$ python3 -q
>>> import numpy as np
>>> np.set_printoptions(precision=2, suppress=True, linewidth=160, floatmode="fixed")
>>> feats = np.load("case8.npy")
>>> feats
array([[25,  2,  0, -2,  3],
       [ 1, 22,  2,  2, -3],
       [ 1,  1, -3,  0,  3],
       [ 2, -2,  0, 24,  2],
       [-2, -3,  2,  2, 33]])
>>> O, R = np.linalg.qr(feats)
>>> O
array([[-0.99,  0.04,  0.07,  0.08,  0.04],
       [-0.04, -0.99,  0.11, -0.10,  0.07],
       [-0.04, -0.04, -0.81, -0.08,  0.58],
       [-0.08,  0.10,  0.05, -0.99, -0.07],
       [ 0.08,  0.12,  0.58, -0.02,  0.80]])
>>> J = np.load("mat.npy")
>>> J
array([[-2, -2, -1, -2,  1],
       [-6, -6, -3, -6,  3]])
>>> np.argsort(-np.linalg.norm(J, axis=0).round(6), kind="stable")[:3]
array([0, 1, 3])
>>> np.linalg.matrix_rank(J, rtol=0.1)
np.int64(1)
>>> [round(float(x), 2) for x in np.linalg.svd(J, compute_uv=False)[:3]]
[11.83, 0.0]
>>> np.round(np.linalg.norm(J, 2) / np.linalg.norm(J), 2)
np.float64(1.0)
>>> Uu, sigma, Vh = np.linalg.svd(J)
>>> np.argmax(sigma[:-1] / (sigma[1:] + 1e-6)) + 1
np.int64(1)
>>> sigma.round(2) + 0
array([11.83,  0.00])
>>> out = Uu[:, :1] @ np.diag(sigma[:1]) @ Vh[:1]
>>> np.linalg.matrix_rank(out)
np.int64(1)
>>> round(float(np.linalg.norm(J - out, 2)), 2), round(float(sigma[1]), 2)
(0.0, 0.0)
>>> rk = np.linalg.matrix_rank(J)
>>> rk
np.int64(1)
>>> null = np.linalg.svd(J)[2][rk:].T
>>> np.round(J @ null, 2) + 0
array([[0.00, 0.00, 0.00, 0.00],
       [0.00, 0.00, 0.00, 0.00]])
>>> null @ null.T
array([[ 0.71, -0.29, -0.14, -0.29,  0.14],
       [-0.29,  0.71, -0.14, -0.29,  0.14],
       [-0.14, -0.14,  0.93, -0.14,  0.07],
       [-0.29, -0.29, -0.14,  0.71,  0.14],
       [ 0.14,  0.14,  0.07,  0.14,  0.93]])
>>> np.allclose(J @ null, 0)
True
>>> [int(np.linalg.matrix_rank(J[:i])) for i in range(1, len(J) + 1)]
[1, 1]
>>> [int(np.linalg.matrix_rank(np.delete(J, i, axis=0))) for i in range(2)]
[1, 1]
>>> out = J / np.linalg.norm(J, axis=1, keepdims=True)
>>> C2 = out @ out.T
>>> C2[0]
array([1.00, 1.00])
>>> (C2 - 2 * np.eye(2)).round(6).argmax(axis=1)
array([1, 0])
>>> np.linalg.norm(out, axis=1)
array([1.00, 1.00])
>>> (np.abs(C2) > 0.9).astype(int)
array([[1, 1],
       [1, 1]])
>>> np.argwhere(np.triu(np.abs(C2) > 0.95, 1))
array([[0, 1]])
>>> np.degrees(np.arccos(np.clip(C2[0, 1], -1, 1)))
np.float64(0.0)
>>> W0 = np.loadtxt("a.csv", delimiter=",")
>>> W0
array([[ 1.00,  0.00,  0.00,  0.00,  0.00],
       [ 2.00, -3.00,  0.00,  0.00,  0.00],
       [ 0.00, -1.00,  2.00,  0.00,  0.00],
       [-2.00,  1.00,  3.00, -3.00,  0.00],
       [-2.00, -1.00, -3.00, -2.00,  1.00]])
>>> C2 = J.T @ J
>>> np.round(np.linalg.eigvalsh(C2)[::-1], 2) + 0
array([140.00,   0.00,   0.00,   0.00,   0.00])
